% ipython --no-banner

In [1]: import numpy as np

In [2]: import numpy.linalg as la

In [3]: np.set_printoptions(suppress=True, linewidth=200)

In [4]: feats = np.array([[0, 1, 0, 1], [0, 0, 0, 2], [1, 2, 0, 1], [0, 0, 1, 1]])

In [5]: print(feats)
[[0 1 0 1]
 [0 0 0 2]
 [1 2 0 1]
 [0 0 1 1]]

In [6]: other = feats / la.norm(feats, axis=1, keepdims=True)

In [7]: gram = other @ other.T

In [8]: (gram - 2 * np.eye(4)).round(6).argmax(axis=1)
Out[8]: array([2, 0, 0, 1])

In [9]: np.round(np.degrees(np.arccos(np.clip(gram[0, 1], -1, 1))), 1)
Out[9]: np.float64(45.0)

In [10]: rng = np.random.default_rng(17)

In [11]: z = rng.permutation(4)

In [12]: z
Out[12]: array([0, 2, 1, 3])

In [13]: other = feats[z][:, z]

In [14]: print(other)
[[0 0 1 1]
 [1 0 2 1]
 [0 0 0 2]
 [0 1 0 1]]

In [15]: np.allclose(other, feats)
Out[15]: False

In [16]: x0 = np.array([1, -4, 7, -1])

In [17]: rhs = other @ x0

In [18]: rhs
Out[18]: array([ 6, 14, -2, -5])

In [19]: np.round(la.solve(other.T, other[2]), 1)
Out[19]: array([0., 0., 1., 0.])

In [20]: m1 = np.loadtxt("x.csv", delimiter=",")

In [21]: m1
Out[21]: 
array([[0., 0., 1., 0.],
       [0., 0., 0., 0.],
       [1., 0., 0., 0.],
       [0., 0., 0., 0.]])

In [22]: left, sv, Vt = la.svd(m1)

In [23]: np.argmax(sv[:-1] / (sv[1:] + 1e-6)) + 1
Out[23]: np.int64(2)

In [24]: print(sv)
[1. 1. 0. 0.]

In [25]: other = left[:, :2] @ np.diag(sv[:2]) @ Vt[:2]

In [26]: la.matrix_rank(other)
Out[26]: np.int64(2)
